$ python -q
>>> import numpy as np
>>> import numpy.linalg as la
>>> np.set_printoptions(precision=1, suppress=True, linewidth=200, floatmode="fixed")
>>> def rd(a):
...     return np.round(a, 1) + 0
... 
>>> arr = np.array([[-3.0, 1.0, 0.0, 0.0, 0.0],
...     [0.0, -3.0, 1.0, 0.0, 0.0],
...     [0.0, 0.0, -3.0, 1.0, 0.0],
...     [0.0, 0.0, 0.0, -3.0, 1.0],
...     [0.0, 0.0, 0.0, 0.0, -3.0]])
>>> # triangular: eigenvalues sit on the diagonal
>>> arr @ arr
array([[ 9.0, -6.0,  1.0,  0.0,  0.0],
       [ 0.0,  9.0, -6.0,  1.0,  0.0],
       [ 0.0,  0.0,  9.0, -6.0,  1.0],
       [ 0.0,  0.0,  0.0,  9.0, -6.0],
       [ 0.0,  0.0,  0.0,  0.0,  9.0]])
>>> la.matrix_rank(arr - arr[0, 0] * np.eye(5))
np.int64(4)
>>> arr[2] @ arr[1]
np.float64(-3.0)
>>> la.norm(arr, axis=1).argmax()
np.int64(0)
>>> rd(la.norm(arr, 1)), rd(la.norm(arr, np.inf))
(np.float64(4.0), np.float64(4.0))
>>> rd(la.norm(arr, axis=0))
array([3.0, 3.2, 3.2, 3.2, 3.2])
>>> rd(la.norm(arr[2] - arr[1]))
np.float64(5.1)
>>> rd(la.norm(arr[2], 1)), rd(la.norm(arr[2], np.inf))
(np.float64(4.0), np.float64(3.0))
>>> F = np.loadtxt("case2.csv", delimiter=",")
>>> F
array([[ 0.3,  0.4,  1.4,  0.7, -1.7],
       [-1.6,  0.4,  1.3, -0.7, -1.1],
       [ 0.3,  1.4, -0.2,  0.2,  1.6],
       [-0.1, -1.5,  1.2, -0.3, -1.8],
       [-0.3,  0.6,  1.8,  0.2, -0.8],
       [ 0.2, -0.1, -0.1,  0.8,  1.6],
       [ 1.1,  0.4,  1.0, -0.5,  0.0]])
>>> rng = np.random.default_rng(351063)
>>> B = F + rng.integers(-2, 3, (7, 1)) @ rng.integers(-2, 3, (1, 5))
>>> rd(B)
array([[-0.7, -1.6,  2.4, -1.3, -2.7],
       [-3.6, -3.6,  3.3, -4.7, -3.1],
       [ 1.3,  3.4, -1.2,  2.2,  2.6],
       [ 0.9,  0.5,  0.2,  1.7, -0.8],
       [ 0.7,  2.6,  0.8,  2.2,  0.2],
       [-0.8, -2.1,  0.9, -1.2,  0.6],
       [-0.9, -3.6,  3.0, -4.5, -2.0]])
>>> rd(la.svd(B - F, compute_uv=False))
array([12.0,  0.0,  0.0,  0.0,  0.0])
>>> rd(B - F)
array([[-1.0, -2.0,  1.0, -2.0, -1.0],
       [-2.0, -4.0,  2.0, -4.0, -2.0],
       [ 1.0,  2.0, -1.0,  2.0,  1.0],
       [ 1.0,  2.0, -1.0,  2.0,  1.0],
       [ 1.0,  2.0, -1.0,  2.0,  1.0],
       [-1.0, -2.0,  1.0, -2.0, -1.0],
       [-2.0, -4.0,  2.0, -4.0, -2.0]])
>>> np.abs(B - F).sum(axis=1)
array([ 7.0, 14.0,  7.0,  7.0,  7.0,  7.0, 14.0])
>>> q, R = la.qr(F)
>>> rd(q)
array([[-0.1, -0.2,  0.5,  0.5,  0.6],
       [ 0.8, -0.2,  0.2, -0.3, -0.1],
       [-0.1, -0.6, -0.1,  0.0, -0.2],
       [ 0.0,  0.7,  0.4, -0.1, -0.2],
       [ 0.1, -0.3,  0.5,  0.2, -0.2],
       [-0.1,  0.1,  0.0,  0.6, -0.7],
       [-0.5, -0.1,  0.4, -0.6, -0.2]])
>>> rd(np.abs(np.diag(R)))
array([2.0, 2.2, 3.0, 1.3, 1.9])
>>> np.allclose(R.T @ R, F.T @ F)
True
>>> proj = q @ la.solve(q.T @ q, q.T)
>>> np.allclose(proj @ proj, proj)
True
>>> x0 = np.array([1, 0, 3, 3, 0])
>>> h = np.maximum(F @ x0, 0)
>>> rd(np.maximum(F @ x0, 0) - np.maximum(-F @ x0, 0))
array([6.6, 0.2, 0.3, 2.6, 5.7, 2.3, 2.6])
>>> F * (h > 1e-9)[:, None]
array([[ 0.3,  0.4,  1.4,  0.7, -1.7],
       [-1.6,  0.4,  1.3, -0.7, -1.1],
       [ 0.3,  1.4, -0.2,  0.2,  1.6],
       [-0.1, -1.5,  1.2, -0.3, -1.8],
       [-0.3,  0.6,  1.8,  0.2, -0.8],
       [ 0.2, -0.1, -0.1,  0.8,  1.6],
       [ 1.1,  0.4,  1.0, -0.5,  0.0]])
>>> M = np.loadtxt("mat.csv", delimiter=",")
>>> M
array([[ -3.0,  -3.0,  -2.0,   1.0],
       [ -3.0,   0.0,   0.0,  -2.0],
       [ -3.0,  -2.0,   0.0,  -3.0],
       [ -4.0,  -3.0,   3.0,  -2.0],
       [ -6.0,  -4.0,   0.0,  -4.0],
       [ -9.0,  -5.0,  -3.0,  -6.0],
       [-12.0,  -5.0,  -2.0,  -6.0],
       [-11.0,  -6.0,  -1.0,  -4.0],
       [ -8.0,  -5.0,  -1.0,  -7.0],
       [ -8.0,  -7.0,  -2.0,  -8.0],
       [ -5.0,  -7.0,  -3.0,  -9.0],
       [ -8.0,  -6.0,  -2.0, -10.0],
       [ -6.0,  -4.0,  -1.0,  -9.0],
       [ -7.0,  -7.0,  -3.0, -10.0],
       [-10.0,  -4.0,   0.0,  -7.0],
       [-12.0,  -4.0,   3.0,  -5.0],
       [-11.0,  -5.0,   6.0,  -2.0]])
>>> proj = M @ la.solve(M.T @ M, M.T)
>>> rd(la.eigvalsh(proj))
array([0.0, 0.0, 0.0, 0.0, 0.0, 0.0, 0.0, 0.0, 0.0, 0.0, 0.0, 0.0, 0.0, 1.0, 1.0, 1.0, 1.0])
>>> lab = M[:, 2] > np.median(M[:, 2])
>>> r0 = M[lab].mean(axis=0) - M[~lab].mean(axis=0)
>>> rd((((M - M.mean(axis=0)) @ r0 > 0) == lab).mean())
np.float64(0.9)
>>> lab.astype(int)
array([0, 1, 1, 1, 1, 0, 0, 0, 0, 0, 0, 0, 0, 0, 1, 1, 1])
>>> ((M - M.mean(axis=0)) @ r0 > 0).astype(int)
array([1, 1, 1, 1, 1, 0, 0, 0, 0, 0, 0, 0, 0, 0, 0, 1, 1])
>>> cent = M[[3, 5]].astype(float)
>>> for _ in range(6):
...     lab = la.norm(M[:, None] - cent, axis=-1).argmin(axis=1)
...     cent = np.array([M[lab == j].mean(axis=0) for j in range(2)])
... 
>>> lab
array([0, 0, 0, 0, 0, 1, 1, 1, 1, 1, 1, 1, 1, 1, 1, 1, 0])
>>> rd(cent[1] - cent[0])
array([-3.7, -2.6, -2.5, -5.4])
>>> np.bincount(lab)
array([ 6, 11])
>>> rd(cent)
array([[-5.0, -2.8,  1.2, -2.0],
       [-8.7, -5.5, -1.4, -7.4]])
>>> x0 = np.array([3, 0, 4, 0])
>>> y = M @ x0
>>> rd(la.solve(M.T @ M, M.T @ y))
array([3.0, 0.0, 4.0, 0.0])
>>> rd(la.lstsq(M, y)[0])
array([3.0, 0.0, 4.0, 0.0])
>>> y = y + 0.3 * rng.normal(size=17)
>>> rd(y)
array([-17.3,  -8.8,  -8.9,   0.0, -17.9, -38.4, -44.0, -36.7, -28.0, -32.1, -26.9, -32.0, -21.8, -32.9, -29.4, -24.1,  -8.5])
>>> b, *_ = la.lstsq(M, y)
>>> [round(float(la.norm(la.solve(M.T @ M + lam * np.eye(4), M.T @ y))), 2) for lam in (0, 1, 10, 100)]
[4.99, 4.89, 4.21, 2.61]
>>> rd(b)
array([3.0, 0.0, 4.0, 0.0])
>>> M.ravel(order="F")
array([ -3.0,  -3.0,  -3.0,  -4.0,  -6.0,  -9.0, -12.0, -11.0,  -8.0,  -8.0,  -5.0,  -8.0,  -6.0,  -7.0, -10.0, -12.0, -11.0,  -3.0,   0.0,  -2.0,  -3.0,  -4.0,  -5.0,  -5.0,  -6.0,  -5.0,  -7.0,
        -7.0,  -6.0,  -4.0,  -7.0,  -4.0,  -4.0,  -5.0,  -2.0,   0.0,   0.0,   3.0,   0.0,  -3.0,  -2.0,  -1.0,  -1.0,  -2.0,  -3.0,  -2.0,  -1.0,  -3.0,   0.0,   3.0,   6.0,   1.0,  -2.0,  -3.0,
        -2.0,  -4.0,  -6.0,  -6.0,  -4.0,  -7.0,  -8.0,  -9.0, -10.0,  -9.0, -10.0,  -7.0,  -5.0,  -2.0])
>>> M.reshape(2, -1)
array([[ -3.0,  -3.0,  -2.0,   1.0,  -3.0,   0.0,   0.0,  -2.0,  -3.0,  -2.0,   0.0,  -3.0,  -4.0,  -3.0,   3.0,  -2.0,  -6.0,  -4.0,   0.0,  -4.0,  -9.0,  -5.0,  -3.0,  -6.0, -12.0,  -5.0,  -2.0,
         -6.0, -11.0,  -6.0,  -1.0,  -4.0,  -8.0,  -5.0],
       [ -1.0,  -7.0,  -8.0,  -7.0,  -2.0,  -8.0,  -5.0,  -7.0,  -3.0,  -9.0,  -8.0,  -6.0,  -2.0, -10.0,  -6.0,  -4.0,  -1.0,  -9.0,  -7.0,  -7.0,  -3.0, -10.0, -10.0,  -4.0,   0.0,  -7.0, -12.0,
         -4.0,   3.0,  -5.0, -11.0,  -5.0,   6.0,  -2.0]])
>>> M.reshape(-1, 2)
array([[ -3.0,  -3.0],
       [ -2.0,   1.0],
       [ -3.0,   0.0],
       [  0.0,  -2.0],
       [ -3.0,  -2.0],
       [  0.0,  -3.0],
       [ -4.0,  -3.0],
       [  3.0,  -2.0],
       [ -6.0,  -4.0],
       [  0.0,  -4.0],
       [ -9.0,  -5.0],
       [ -3.0,  -6.0],
       [-12.0,  -5.0],
       [ -2.0,  -6.0],
       [-11.0,  -6.0],
       [ -1.0,  -4.0],
       [ -8.0,  -5.0],
       [ -1.0,  -7.0],
       [ -8.0,  -7.0],
       [ -2.0,  -8.0],
       [ -5.0,  -7.0],
       [ -3.0,  -9.0],
       [ -8.0,  -6.0],
       [ -2.0, -10.0],
       [ -6.0,  -4.0],
       [ -1.0,  -9.0],
       [ -7.0,  -7.0],
       [ -3.0, -10.0],
       [-10.0,  -4.0],
       [  0.0,  -7.0],
       [-12.0,  -4.0],
       [  3.0,  -5.0],
       [-11.0,  -5.0],
       [  6.0,  -2.0]])
>>> M.reshape(17, 5)
Traceback (most recent call last):
  File "<python-input-59>", line 1, in <module>
    M.reshape(17, 5)
    ~~~~~~~~~^^^^^^^
ValueError: cannot reshape array of size 68 into shape (17,5)
>>> t3 = M.reshape(17, 2, -1)
>>> np.einsum("ihd,ihd->ih", t3, t3)
array([[ 18.0,   5.0],
       [  9.0,   4.0],
       [ 13.0,   9.0],
       [ 25.0,  13.0],
       [ 52.0,  16.0],
       [106.0,  45.0],
       [169.0,  40.0],
       [157.0,  17.0],
       [ 89.0,  50.0],
       [113.0,  68.0],
       [ 74.0,  90.0],
       [100.0, 104.0],
       [ 52.0,  82.0],
       [ 98.0, 109.0],
       [116.0,  49.0],
       [160.0,  34.0],
       [146.0,  40.0]])
>>> t3[:, 0]
array([[ -3.0,  -3.0],
       [ -3.0,   0.0],
       [ -3.0,  -2.0],
       [ -4.0,  -3.0],
       [ -6.0,  -4.0],
       [ -9.0,  -5.0],
       [-12.0,  -5.0],
       [-11.0,  -6.0],
       [ -8.0,  -5.0],
       [ -8.0,  -7.0],
       [ -5.0,  -7.0],
       [ -8.0,  -6.0],
       [ -6.0,  -4.0],
       [ -7.0,  -7.0],
       [-10.0,  -4.0],
       [-12.0,  -4.0],
       [-11.0,  -5.0]])
>>> t3.transpose(1, 0, 2)
array([[[ -3.0,  -3.0],
        [ -3.0,   0.0],
        [ -3.0,  -2.0],
        [ -4.0,  -3.0],
        [ -6.0,  -4.0],
        [ -9.0,  -5.0],
        [-12.0,  -5.0],
        [-11.0,  -6.0],
        [ -8.0,  -5.0],
        [ -8.0,  -7.0],
        [ -5.0,  -7.0],
        [ -8.0,  -6.0],
        [ -6.0,  -4.0],
        [ -7.0,  -7.0],
        [-10.0,  -4.0],
        [-12.0,  -4.0],
        [-11.0,  -5.0]],

       [[ -2.0,   1.0],
        [  0.0,  -2.0],
        [  0.0,  -3.0],
        [  3.0,  -2.0],
        [  0.0,  -4.0],
        [ -3.0,  -6.0],
        [ -2.0,  -6.0],
        [ -1.0,  -4.0],
        [ -1.0,  -7.0],
        [ -2.0,  -8.0],
        [ -3.0,  -9.0],
        [ -2.0, -10.0],
        [ -1.0,  -9.0],
        [ -3.0, -10.0],
        [  0.0,  -7.0],
        [  3.0,  -5.0],
        [  6.0,  -2.0]]])
>>> t3.sum(axis=1)
array([[ -5.0,  -2.0],
       [ -3.0,  -2.0],
       [ -3.0,  -5.0],
       [ -1.0,  -5.0],
       [ -6.0,  -8.0],
       [-12.0, -11.0],
       [-14.0, -11.0],
       [-12.0, -10.0],
       [ -9.0, -12.0],
       [-10.0, -15.0],
       [ -8.0, -16.0],
       [-10.0, -16.0],
       [ -7.0, -13.0],
       [-10.0, -17.0],
       [-10.0, -11.0],
       [ -9.0,  -9.0],
       [ -5.0,  -7.0]])
>>> np.swapaxes(t3, 1, 2)[0]
array([[-3.0, -2.0],
       [-3.0,  1.0]])
